$ python3 -q
>>> import numpy as np
>>> np.set_printoptions(suppress=True, linewidth=120)
>>> def tidy(a):
...     return np.round(a, 1) + 0
... 
>>> O, _ = np.linalg.qr(np.array([[-1.5, -0.2, -1.5],
...     [1.7, 0.3, -0.3],
...     [0.2, 1.5, 1.3],
...     [-0.2, 0.2, -1.0],
...     [-0.1, 0.0, 0.3]]))
>>> K = O @ O.T
>>> tidy(K)
array([[ 0.7, -0.2, -0.1,  0.4, -0.1],
       [-0.2,  0.9,  0. ,  0.3, -0.1],
       [-0.1,  0. ,  1. ,  0.1,  0. ],
       [ 0.4,  0.3,  0.1,  0.4, -0.1],
       [-0.1, -0.1,  0. , -0.1,  0. ]])
>>> # rows and columns are dependent
>>> np.linalg.lstsq(K[:-1].T, K[-1])[2]
np.int32(3)
>>> tidy(K @ np.linalg.pinv(K) @ K)
array([[ 0.7, -0.2, -0.1,  0.4, -0.1],
       [-0.2,  0.9,  0. ,  0.3, -0.1],
       [-0.1,  0. ,  1. ,  0.1,  0. ],
       [ 0.4,  0.3,  0.1,  0.4, -0.1],
       [-0.1, -0.1,  0. , -0.1,  0. ]])
>>> np.unique(K.round(6), axis=0).shape
(5, 5)
>>> u = np.array([3, 1, 2])
>>> tidy(np.cross(K[2, :3], K[0, :3]))
array([0.2, 0.7, 0. ])
>>> tidy(np.convolve(K[2], u))
array([-0.2, -0.1,  2.8,  1.2,  2.2,  0.2,  0.1])
>>> tidy(np.polyval(u, K[2]))
array([2. , 2. , 5.9, 2.1, 2. ])
>>> tidy(np.array([np.convolve(row, u, "same") for row in K]))
array([[ 0.1,  1.1,  0.7,  0.1,  0.7],
       [ 2.4,  0.4,  2.5, -0.2,  0.4],
       [-0.1,  2.8,  1.2,  2.2,  0.2],
       [ 1.2,  1.3,  1.8,  0.2,  0.7],
       [-0.5, -0.2, -0.6,  0.1, -0.2]])
>>> arr = np.load("a.npy")
>>> arr
array([[  0,  -4,   8,  -9],
       [ -6,   9,   6,  -2],
       [-12,  14,  20, -13]])
>>> # null space of dimension 2
>>> U, sv, Vh = np.linalg.svd(arr)
>>> V = Vh[:(sv > 1e-8).sum()]
>>> rng = np.random.default_rng(83518)
>>> x = arr[2] + 2 * arr[0] + rng.integers(2) * np.eye(4)[3]
>>> x
array([-12.,   6.,  36., -31.])
>>> np.linalg.matrix_rank(np.vstack([arr, x]))
np.int64(2)
>>> tidy(V.T @ V)
array([[ 0.2, -0.4, -0.2,  0. ],
       [-0.4,  0.7,  0.1,  0.2],
       [-0.2,  0.1,  0.5, -0.5],
       [ 0. ,  0.2, -0.5,  0.5]])
>>> tidy(np.linalg.norm(x - V.T @ V @ x))
np.float64(0.0)
>>> U, sv, Vh = np.linalg.svd(arr)
>>> tidy(sv)
array([33.1, 11.6,  0. ])
>>> np.argmax(sv[:-1] / (sv[1:] + 1e-6)) + 1
np.int64(2)
>>> B = U[:, :2] @ np.diag(sv[:2]) @ Vh[:2]
>>> tidy(np.linalg.norm(arr - B, 2)), tidy(sv[2])
(np.float64(0.0), np.float64(0.0))
>>> np.linalg.matrix_rank(B)
np.int64(2)
>>> np.linalg.matrix_rank(arr, rtol=0.05)
np.int64(2)
>>> tidy(B)
array([[  0.,  -4.,   8.,  -9.],
       [ -6.,   9.,   6.,  -2.],
       [-12.,  14.,  20., -13.]])
>>> tidy(arr @ np.linalg.pinv(arr) @ arr)
array([[  0.,  -4.,   8.,  -9.],
       [ -6.,   9.,   6.,  -2.],
       [-12.,  14.,  20., -13.]])
>>> np.linalg.lstsq(arr[:-1].T, arr[-1])[2]
np.int32(2)
>>> np.allclose(arr[:-1].T @ np.linalg.lstsq(arr[:-1].T, arr[-1])[0], arr[-1])
True
>>> np.linalg.cond(arr) > 100
np.True_
>>> np.argsort(-np.linalg.norm(arr, axis=0).round(6), kind="stable")[:3]
array([2, 1, 3])
>>> [round(float(x), 1) for x in np.linalg.svd(arr, compute_uv=False)[:3]]
[33.1, 11.6, 0.0]
>>> T = np.stack([arr, -2 * arr, arr[::-1]])
>>> T.sum(axis=0)
array([[-12,  18,  12,  -4],
       [  0,   0,   0,   0],
       [ 12, -18, -12,   4]])
>>> tidy(np.linalg.norm(T, axis=(1, 2)))
array([35. , 70.1, 35. ])
>>> np.linalg.matrix_rank(T)
array([2, 2, 2])
>>> (T @ arr.T).shape
(3, 3, 3)
>>> F = np.array([[0, 6, 0, 6, 6],
...     [0, 6, 0, 6, 6],
...     [0, 6, 0, 6, 6],
...     [0, 0, 0, 0, 0],
...     [0, 4, 0, 4, 4]])
>>> # rows and columns are dependent
>>> U, sv, Vh = np.linalg.svd(F)
>>> tidy(sv)
array([19.3,  0. ,  0. ,  0. ,  0. ])
>>> np.argmax(sv[:-1] / (sv[1:] + 1e-6)) + 1
np.int64(1)
>>> B = U[:, :1] @ np.diag(sv[:1]) @ Vh[:1]
>>> tidy(B)
array([[0., 6., 0., 6., 6.],
       [0., 6., 0., 6., 6.],
       [0., 6., 0., 6., 6.],
       [0., 0., 0., 0., 0.],
       [0., 4., 0., 4., 4.]])
>>> np.linalg.matrix_rank(B)
np.int64(1)
>>> np.linalg.matrix_rank(F, rtol=0.05)
np.int64(1)
>>> tidy(np.kron(np.eye(2, dtype=int), B))
array([[0., 6., 0., 6., 6., 0., 0., 0., 0., 0.],
       [0., 6., 0., 6., 6., 0., 0., 0., 0., 0.],
       [0., 6., 0., 6., 6., 0., 0., 0., 0., 0.],
       [0., 0., 0., 0., 0., 0., 0., 0., 0., 0.],
       [0., 4., 0., 4., 4., 0., 0., 0., 0., 0.],
       [0., 0., 0., 0., 0., 0., 6., 0., 6., 6.],
       [0., 0., 0., 0., 0., 0., 6., 0., 6., 6.],
       [0., 0., 0., 0., 0., 0., 6., 0., 6., 6.],
       [0., 0., 0., 0., 0., 0., 0., 0., 0., 0.],
       [0., 0., 0., 0., 0., 0., 4., 0., 4., 4.]])
>>> tidy(np.einsum("ij,ji->", B, B))
np.float64(100.0)
>>> tidy(np.linalg.eigvals(B).sum().real)
np.float64(10.0)
>>> tidy(np.linalg.eigvals(B))
array([ 0.,  0., 10.,  0.,  0.])
>>> tidy(np.einsum("ii->", B))
np.float64(10.0)
>>> tidy(np.linalg.det(2 * B)), tidy(np.linalg.det(B))
(np.float64(0.0), np.float64(0.0))
>>> tidy(np.poly(B))
array([  1., -10.,   0.,   0.,   0.,   0.])
>>> np.argsort(-np.linalg.norm(K, axis=0).round(6), kind="stable")[:3]
array([2, 1, 0])
>>> np.linalg.matrix_rank(K, rtol=0.1)
np.int64(3)
>>> [round(float(x), 1) for x in np.linalg.svd(K, compute_uv=False)[:3]]
[1.0, 1.0, 1.0]
>>> (F - F.T) / 2
array([[ 0.,  3.,  0.,  3.,  3.],
       [-3.,  0., -3.,  3.,  1.],
       [ 0.,  3.,  0.,  3.,  3.],
       [-3., -3., -3.,  0., -2.],
       [-3., -1., -3.,  2.,  0.]])
>>> tidy(np.linalg.det(F))
np.float64(0.0)
>>> F @ F
array([[ 0, 60,  0, 60, 60],
       [ 0, 60,  0, 60, 60],
       [ 0, 60,  0, 60, 60],
       [ 0,  0,  0,  0,  0],
       [ 0, 40,  0, 40, 40]])
>>> tidy(np.abs(np.linalg.eigvals(F)).max())
np.float64(10.0)
>>> np.allclose(F, F.T)
False
>>> np.linalg.matrix_power(F, 4)
array([[   0, 6000,    0, 6000, 6000],
       [   0, 6000,    0, 6000, 6000],
       [   0, 6000,    0, 6000, 6000],
       [   0,    0,    0,    0,    0],
       [   0, 4000,    0, 4000, 4000]])
>>> B = np.array([[2, -1, 1], [1, 2, 0], [0, -2, -2], [1, 2, 2], [-1, 2, -2]])
>>> np.linalg.matrix_rank(np.vstack([F, B.T]))
np.int64(4)
>>> m1 = np.array([[-7, -4, 9, -9, 6],
...     [6, -8, 5, -2, 1],
...     [-4, -5, 4, -8, 5],
...     [9, 8, -1, 1, 8],
...     [-3, -7, -9, -9, -5]])
>>> m1
array([[-7, -4,  9, -9,  6],
       [ 6, -8,  5, -2,  1],
       [-4, -5,  4, -8,  5],
       [ 9,  8, -1,  1,  8],
       [-3, -7, -9, -9, -5]])
>>> u = np.array([0, 4, 4, 3, 5])
>>> B = m1 + np.outer(u, np.eye(5)[4])
>>> B
array([[-7., -4.,  9., -9.,  6.],
       [ 6., -8.,  5., -2.,  5.],
       [-4., -5.,  4., -8.,  9.],
       [ 9.,  8., -1.,  1., 11.],
       [-3., -7., -9., -9.,  0.]])
>>> np.linalg.matrix_rank(B - m1)
np.int64(1)
>>> x = np.array([3, 0, 3, 0, 2])
>>> target = m1 @ x
>>> target
array([ 18,  35,  10,  40, -46])
>>> tidy(np.linalg.solve(m1, target))
array([3., 0., 3., 0., 2.])
>>> O = m1.astype(float).copy()
>>> for j in range(5):
...     O[:, j] -= O[:, :j] @ (O[:, :j].T @ O[:, j])
...     O[:, j] /= np.linalg.norm(O[:, j])
... 
>>> tidy(O.T @ O)
array([[1., 0., 0., 0., 0.],
       [0., 1., 0., 0., 0.],
       [0., 0., 1., 0., 0.],
       [0., 0., 0., 1., 0.],
       [0., 0., 0., 0., 1.]])
>>> tidy(O)
array([[-0.5,  0. ,  0.6, -0.4, -0.5],
       [ 0.4, -0.8,  0.3,  0.1, -0.1],
       [-0.3, -0.2,  0.2, -0.4,  0.8],
       [ 0.7,  0.3,  0.1, -0.7,  0. ],
       [-0.2, -0.4, -0.7, -0.4, -0.2]])
>>> U, sv, Vh = np.linalg.svd(O, full_matrices=False)
>>> tidy(U.T @ O @ Vh.T)
array([[1., 0., 0., 0., 0.],
       [0., 1., 0., 0., 0.],
       [0., 0., 1., 0., 0.],
       [0., 0., 0., 1., 0.],
       [0., 0., 0., 0., 1.]])
>>> np.allclose(U * sv @ Vh, O)
True
>>> tidy(sv / sv[0])
array([1., 1., 1., 1., 1.])
>>> tidy(U.T @ U)
array([[1., 0., 0., 0., 0.],
       [0., 1., 0., 0., 0.],
       [0., 0., 1., 0., 0.],
       [0., 0., 0., 1., 0.],
       [0., 0., 0., 0., 1.]])
>>> O, V = np.linalg.qr(m1[:, :2])[0], np.linalg.qr(m1[:, 2:])[0]
>>> sv = np.linalg.svd(O.T @ V, compute_uv=False)
>>> tidy(sv)
array([1., 0.])
>>> tidy(np.linalg.norm(O @ O.T - V @ V.T, 2))
np.float64(1.0)
>>> B = np.array([[1, -1, 0], [-3, -1, -2], [-2, -3, 1], [0, 1, -1]])
>>> C = np.array([[-4, 6, -1, 0, 0], [7, 2, 7, 3, 5], [0, -1, -4, -6, 2]])
>>> E = B @ C
>>> E
array([[-11,   4,  -8,  -3,  -5],
       [  5, -18,   4,   9,  -9],
       [-13, -19, -23, -15, -13],
       [  7,   3,  11,   9,   3]])
>>> U, sv, Vh = np.linalg.svd(E)
>>> np.argmax(sv[:-1] / (sv[1:] + 1e-6)) + 1
np.int64(3)
>>> tidy(sv)
array([42.4, 24.9,  8.2,  0. ])
>>> B = U[:, :3] @ np.diag(sv[:3]) @ Vh[:3]
>>> np.linalg.matrix_rank(B)
np.int64(3)
